In [1]: import numpy as np

In [2]: np.set_printoptions(precision=1, suppress=True, linewidth=140)

In [3]: rnd = lambda a: np.round(a, 1) + 0

In [4]: f = np.array([2, -2, 2])

In [5]: J = np.array([np.roll(f, i) for i in range(3)])

In [6]: J
Out[6]: 
array([[ 2, -2,  2],
       [ 2,  2, -2],
       [-2,  2,  2]])

In [7]: out = np.linalg.inv(J)

In [8]: rnd(np.linalg.det(J) * np.linalg.det(out))
Out[8]: np.float64(1.0)

In [9]: rnd(out)
Out[9]: 
array([[0.2, 0.2, 0. ],
       [0. , 0.2, 0.2],
       [0.2, 0. , 0.2]])

In [10]: J @ out
Out[10]: 
array([[1., 0., 0.],
       [0., 1., 0.],
       [0., 0., 1.]])

In [11]: np.allclose(out, J.T)
Out[11]: False

In [12]: (np.abs(out) > 1e-9).astype(int)
Out[12]: 
array([[1, 1, 0],
       [0, 1, 1],
       [1, 0, 1]])

In [13]: rnd(np.linalg.slogdet(J)[0])
Out[13]: np.float64(1.0)

In [14]: rnd(np.linalg.det(J) * out)
Out[14]: 
array([[8., 8., 0.],
       [0., 8., 8.],
       [8., 0., 8.]])

In [15]: np.allclose(J, J.T)
Out[15]: False

In [16]: np.linalg.determinant(J)
---------------------------------------------------------------------------
AttributeError                            Traceback (most recent call last)
Cell In[16], line 1
----> 1 np.linalg.determinant(J)

AttributeError: module 'numpy.linalg' has no attribute 'determinant'

In [17]: (J - J.T) / 2
Out[17]: 
array([[ 0., -2.,  2.],
       [ 2.,  0., -2.],
       [-2.,  2.,  0.]])

In [18]: assert J == J.T
---------------------------------------------------------------------------
ValueError                                Traceback (most recent call last)
Cell In[18], line 1
----> 1 assert J == J.T

ValueError: The truth value of an array with more than one element is ambiguous. Use a.any() or a.all()

In [19]: rng = np.random.default_rng(375321)

In [20]: m1 = (rng.random((4, 4)) < 0.3) + np.eye(4)

In [21]: m1 /= m1.sum(axis=1, keepdims=True)

In [22]: rnd(m1)
Out[22]: 
array([[1. , 0. , 0. , 0. ],
       [0.3, 0.3, 0. , 0.3],
       [0.3, 0.3, 0.3, 0. ],
       [0. , 0. , 0. , 1. ]])

In [23]: labels = rng.permutation(3)

In [24]: labels
Out[24]: array([1, 2, 0])

In [25]: out = J[labels][:, labels]

In [26]: np.allclose(out, J)
Out[26]: True

In [27]: np.trace(out)
Out[27]: np.int64(6)

In [28]: q, R = np.linalg.qr(m1)

In [29]: rnd(np.trace(q @ q.T))
Out[29]: np.float64(4.0)

In [30]: rnd(np.abs(np.diag(R)))
Out[30]: array([1.1, 0.4, 0.2, 1. ])

In [31]: K = np.load("arr.npy")

In [32]: K
Out[32]: 
array([[ 9.3, -6. , -1. , -2. ],
       [-1. , -6.7,  6. ,  2. ],
       [ 7. , -8. ,  6.3,  2. ],
       [ 9. , -6. , -1. , -1.7]])

In [33]: np.linalg.cond(K) > 100
Out[33]: np.True_
